$ python3 -q
>>> import numpy as np
>>> import numpy.linalg as la
>>> np.set_printoptions(precision=2, suppress=True, linewidth=100)
>>> mat = np.load("data.npy")
>>> print(mat)
[[  0.7    3.78   0.5   -1.1 ]
 [  0.5    2.06  -0.6    2.6 ]
 [  1.2    6.5   -1.4    0.8 ]
 [ -0.2   -0.76  -1.2    0.8 ]
 [  1.5    7.53  -1.2   -0.7 ]
 [  1.7    8.63  -0.6    0.9 ]
 [  0.4    2.29   1.    -0.4 ]
 [  1.     4.71   0.    -0.6 ]
 [ -1.8   -8.74  -1.3   -1.4 ]
 [ -0.9   -4.76  -0.9   -0.6 ]
 [ -2.   -10.27   0.4    0.7 ]
 [ -0.7   -3.61  -1.     1.1 ]
 [  0.    -0.29  -0.3    1.  ]
 [  0.9    4.26   0.5    0.3 ]
 [  1.1    5.75  -0.7   -0.9 ]
 [ -1.3   -6.36   0.7    0.7 ]
 [  0.2    1.31  -0.1   -0.9 ]
 [  0.6    3.31   0.5    0.1 ]
 [  1.1    5.25   0.3    1.5 ]
 [ -0.7   -3.32  -0.7   -0.1 ]
 [ -0.3   -1.15   0.1   -0.3 ]
 [  0.5    2.64   0.1   -0.7 ]
 [ -1.3   -6.62   0.3   -0.9 ]
 [ -1.2   -6.21  -0.7    0.3 ]
 [  1.5    7.98  -1.2    0.8 ]
 [ -1.6   -8.01   0.8   -0.3 ]
 [  1.     4.85   0.7   -1.3 ]
 [ -0.1   -0.81   0.    -1.9 ]
 [  2.3   11.54   1.3    0.3 ]
 [  0.3    1.6   -0.3    1.9 ]
 [  1.5    7.71  -0.3   -1.1 ]
 [  0.5    2.66   1.1   -0.8 ]
 [ -0.4   -1.86  -0.3    0.5 ]
 [  0.9    4.57   0.3   -0.8 ]
 [  0.8    4.05   1.     0.  ]
 [  0.6    3.29  -0.7    0.4 ]
 [ -0.1   -0.33  -1.5    1.7 ]]
>>> hat = mat @ la.solve(mat.T @ mat, mat.T)
>>> print(np.round(hat @ mat[:, 0], 2) + 0)
[ 0.7  0.5  1.2 -0.2  1.5  1.7  0.4  1.  -1.8 -0.9 -2.  -0.7  0.   0.9  1.1 -1.3  0.2  0.6  1.1
 -0.7 -0.3  0.5 -1.3 -1.2  1.5 -1.6  1.  -0.1  2.3  0.3  1.5  0.5 -0.4  0.9  0.8  0.6 -0.1]
>>> print(np.round(la.eigvalsh(hat), 2) + 0)
[0. 0. 0. 0. 0. 0. 0. 0. 0. 0. 0. 0. 0. 0. 0. 0. 0. 0. 0. 0. 0. 0. 0. 0. 0. 0. 0. 0. 0. 0. 0. 0. 0.
 1. 1. 1. 1.]
>>> print(round(float(np.trace(hat)), 2))
4.0
>>> print([round(float(x), 2) for x in la.svd(mat, compute_uv=False)[:3]])
[33.45, 6.39, 4.41]
>>> print(la.cond(mat) > 100)
True
>>> print(np.argsort(-la.norm(mat, axis=0).round(6), kind="stable")[:3])
[1 0 3]
>>> Xc = mat - mat.mean(axis=0)
>>> V = la.svd(Xc)[2][:3]
>>> M2 = Xc - Xc @ V.T @ V
>>> print(round(la.norm(M2) / la.norm(Xc), 2))
0.01
>>> print(mat.reshape(2, -1))
[[  0.7    3.78   0.5   -1.1    0.5    2.06  -0.6    2.6    1.2    6.5   -1.4    0.8   -0.2
   -0.76  -1.2    0.8    1.5    7.53  -1.2   -0.7    1.7    8.63  -0.6    0.9    0.4    2.29
    1.    -0.4    1.     4.71   0.    -0.6   -1.8   -8.74  -1.3   -1.4   -0.9   -4.76  -0.9
   -0.6   -2.   -10.27   0.4    0.7   -0.7   -3.61  -1.     1.1    0.    -0.29  -0.3    1.
    0.9    4.26   0.5    0.3    1.1    5.75  -0.7   -0.9   -1.3   -6.36   0.7    0.7    0.2
    1.31  -0.1   -0.9    0.6    3.31   0.5    0.1    1.1    5.25]
 [  0.3    1.5   -0.7   -3.32  -0.7   -0.1   -0.3   -1.15   0.1   -0.3    0.5    2.64   0.1
   -0.7   -1.3   -6.62   0.3   -0.9   -1.2   -6.21  -0.7    0.3    1.5    7.98  -1.2    0.8
   -1.6   -8.01   0.8   -0.3    1.     4.85   0.7   -1.3   -0.1   -0.81   0.    -1.9    2.3
   11.54   1.3    0.3    0.3    1.6   -0.3    1.9    1.5    7.71  -0.3   -1.1    0.5    2.66
    1.1   -0.8   -0.4   -1.86  -0.3    0.5    0.9    4.57   0.3   -0.8    0.8    4.05   1.
    0.     0.6    3.29  -0.7    0.4   -0.1   -0.33  -1.5    1.7 ]]
>>> mat.reshape(37, 5)
Traceback (most recent call last):
  File "<python-input-17>", line 1, in <module>
    mat.reshape(37, 5)
    ~~~~~~~~~~~^^^^^^^
ValueError: cannot reshape array of size 148 into shape (37,5)
>>> blk = mat.reshape(37, 2, -1)
>>> print(blk.transpose(1, 0, 2))
[[[  0.7    3.78]
  [  0.5    2.06]
  [  1.2    6.5 ]
  [ -0.2   -0.76]
  [  1.5    7.53]
  [  1.7    8.63]
  [  0.4    2.29]
  [  1.     4.71]
  [ -1.8   -8.74]
  [ -0.9   -4.76]
  [ -2.   -10.27]
  [ -0.7   -3.61]
  [  0.    -0.29]
  [  0.9    4.26]
  [  1.1    5.75]
  [ -1.3   -6.36]
  [  0.2    1.31]
  [  0.6    3.31]
  [  1.1    5.25]
  [ -0.7   -3.32]
  [ -0.3   -1.15]
  [  0.5    2.64]
  [ -1.3   -6.62]
  [ -1.2   -6.21]
  [  1.5    7.98]
  [ -1.6   -8.01]
  [  1.     4.85]
  [ -0.1   -0.81]
  [  2.3   11.54]
  [  0.3    1.6 ]
  [  1.5    7.71]
  [  0.5    2.66]
  [ -0.4   -1.86]
  [  0.9    4.57]
  [  0.8    4.05]
  [  0.6    3.29]
  [ -0.1   -0.33]]

 [[  0.5   -1.1 ]
  [ -0.6    2.6 ]
  [ -1.4    0.8 ]
  [ -1.2    0.8 ]
  [ -1.2   -0.7 ]
  [ -0.6    0.9 ]
  [  1.    -0.4 ]
  [  0.    -0.6 ]
  [ -1.3   -1.4 ]
  [ -0.9   -0.6 ]
  [  0.4    0.7 ]
  [ -1.     1.1 ]
  [ -0.3    1.  ]
  [  0.5    0.3 ]
  [ -0.7   -0.9 ]
  [  0.7    0.7 ]
  [ -0.1   -0.9 ]
  [  0.5    0.1 ]
  [  0.3    1.5 ]
  [ -0.7   -0.1 ]
  [  0.1   -0.3 ]
  [  0.1   -0.7 ]
  [  0.3   -0.9 ]
  [ -0.7    0.3 ]
  [ -1.2    0.8 ]
  [  0.8   -0.3 ]
  [  0.7   -1.3 ]
  [  0.    -1.9 ]
  [  1.3    0.3 ]
  [ -0.3    1.9 ]
  [ -0.3   -1.1 ]
  [  1.1   -0.8 ]
  [ -0.3    0.5 ]
  [  0.3   -0.8 ]
  [  1.     0.  ]
  [ -0.7    0.4 ]
  [ -1.5    1.7 ]]]
>>> print(blk[:, 0])
[[  0.7    3.78]
 [  0.5    2.06]
 [  1.2    6.5 ]
 [ -0.2   -0.76]
 [  1.5    7.53]
 [  1.7    8.63]
 [  0.4    2.29]
 [  1.     4.71]
 [ -1.8   -8.74]
 [ -0.9   -4.76]
 [ -2.   -10.27]
 [ -0.7   -3.61]
 [  0.    -0.29]
 [  0.9    4.26]
 [  1.1    5.75]
 [ -1.3   -6.36]
 [  0.2    1.31]
 [  0.6    3.31]
 [  1.1    5.25]
 [ -0.7   -3.32]
 [ -0.3   -1.15]
 [  0.5    2.64]
 [ -1.3   -6.62]
 [ -1.2   -6.21]
 [  1.5    7.98]
 [ -1.6   -8.01]
 [  1.     4.85]
 [ -0.1   -0.81]
 [  2.3   11.54]
 [  0.3    1.6 ]
 [  1.5    7.71]
 [  0.5    2.66]
 [ -0.4   -1.86]
 [  0.9    4.57]
 [  0.8    4.05]
 [  0.6    3.29]
 [ -0.1   -0.33]]
>>> M = np.load("test6.npy")
>>> print(M)
[[  3.61  -6.07   6.36 -13.93]
 [  4.66  -3.98   5.54 -16.21]
 [ -7.49  -7.89   6.62   1.02]
 [  4.63  -3.72   4.1  -15.18]
 [ -7.83  -6.93   6.11   0.64]
 [ -5.68  -5.66   6.98   0.58]
 [ -5.9   -5.36   5.07   1.19]
 [ -7.95  -6.38   4.19   0.65]
 [  5.65  -4.01   5.08 -14.97]
 [ -7.17  -6.14   5.45   2.16]
 [  3.57  -3.89   5.53 -14.15]
 [  4.24  -5.88   6.62 -15.23]
 [  4.98  -4.66   4.88 -16.76]
 [  3.83  -4.56   5.11 -16.31]
 [ -6.97  -7.23   6.68   1.75]
 [ -6.03  -7.62   5.33  -0.15]]
>>> hat = M @ la.solve(M.T @ M, M.T)
>>> print(np.round(la.eigvalsh(hat), 2) + 0)
[0. 0. 0. 0. 0. 0. 0. 0. 0. 0. 0. 0. 1. 1. 1. 1.]
>>> print(round(np.trace(hat), 2))
4.0
>>> print(np.diag(hat))
[0.28 0.23 0.19 0.16 0.21 0.49 0.11 0.49 0.19 0.13 0.23 0.23 0.19 0.25 0.22 0.4 ]
>>> K = np.diag(np.array([-1, -2, 3, -3, 3])) + -1 * np.eye(5, k=1) + -1 * np.eye(5, k=-1)
>>> print(K)
[[-1. -1.  0.  0.  0.]
 [-1. -2. -1.  0.  0.]
 [ 0. -1.  3. -1.  0.]
 [ 0.  0. -1. -3. -1.]
 [ 0.  0.  0. -1.  3.]]
>>> # equal to its transpose
>>> th = np.radians(72)
>>> R = np.eye(5)
>>> R[0, 0] = R[3, 3] = np.cos(th)
>>> R[0, 3], R[3, 0] = -np.sin(th), np.sin(th)
>>> print(R)
[[ 0.31  0.    0.   -0.95  0.  ]
 [ 0.    1.    0.    0.    0.  ]
 [ 0.    0.    1.    0.    0.  ]
 [ 0.95  0.    0.    0.31  0.  ]
 [ 0.    0.    0.    0.    1.  ]]
>>> M2 = K @ R.T
>>> print(np.allclose(K @ K.T, M2 @ M2.T))
True
>>> print(M2)
[[-0.31 -1.    0.   -0.95  0.  ]
 [-0.31 -2.   -1.   -0.95  0.  ]
 [ 0.95 -1.    3.   -0.31  0.  ]
 [ 2.85  0.   -1.   -0.93 -1.  ]
 [ 0.95  0.    0.   -0.31  3.  ]]
>>> print(np.abs(M2 - K).max(axis=0))
[2.85 0.   0.   2.07 0.  ]
>>> print(round(float(la.det(R)), 2), round(float(np.trace(R)), 2))
1.0 3.62
>>> print(np.round(np.poly(K), 2) + 0)
[  1.   0. -20.  -4.  98.  43.]
>>> print(np.einsum("ij,ji->", K, K))
40.0
>>> print(np.round(la.det(K[::-1]), 2))
-43.0
>>> print(np.einsum("ii->", K))
0.0
>>> C2 = K.T @ K
>>> print(np.trace(C2), (K ** 2).sum())
40.0 40.0
>>> print(np.allclose(C2, C2.T))
True
>>> vals, V = la.eigvalsh(K)
Traceback (most recent call last):
  File "<python-input-47>", line 1, in <module>
    vals, V = la.eigvalsh(K)
    ^^^^^^^
ValueError: too many values to unpack (expected 2)
>>> vals, V = la.eigh(K)
>>> print(np.round(V.T @ V, 2) + 0)
[[1. 0. 0. 0. 0.]
 [0. 1. 0. 0. 0.]
 [0. 0. 1. 0. 0.]
 [0. 0. 0. 1. 0.]
 [0. 0. 0. 0. 1.]]
>>> print((vals > 1e-8).sum(), (vals < -1e-8).sum())
2 3
>>> print(la.eigvalsh(K + 3 * np.eye(5)))
[-0.35  0.29  2.55  6.07  6.43]
>>> print(np.round(V.T @ K @ V, 2) + 0)
[[-3.35  0.    0.    0.    0.  ]
 [ 0.   -2.71  0.    0.    0.  ]
 [ 0.    0.   -0.45  0.    0.  ]
 [ 0.    0.    0.    3.07  0.  ]
 [ 0.    0.    0.    0.    3.43]]
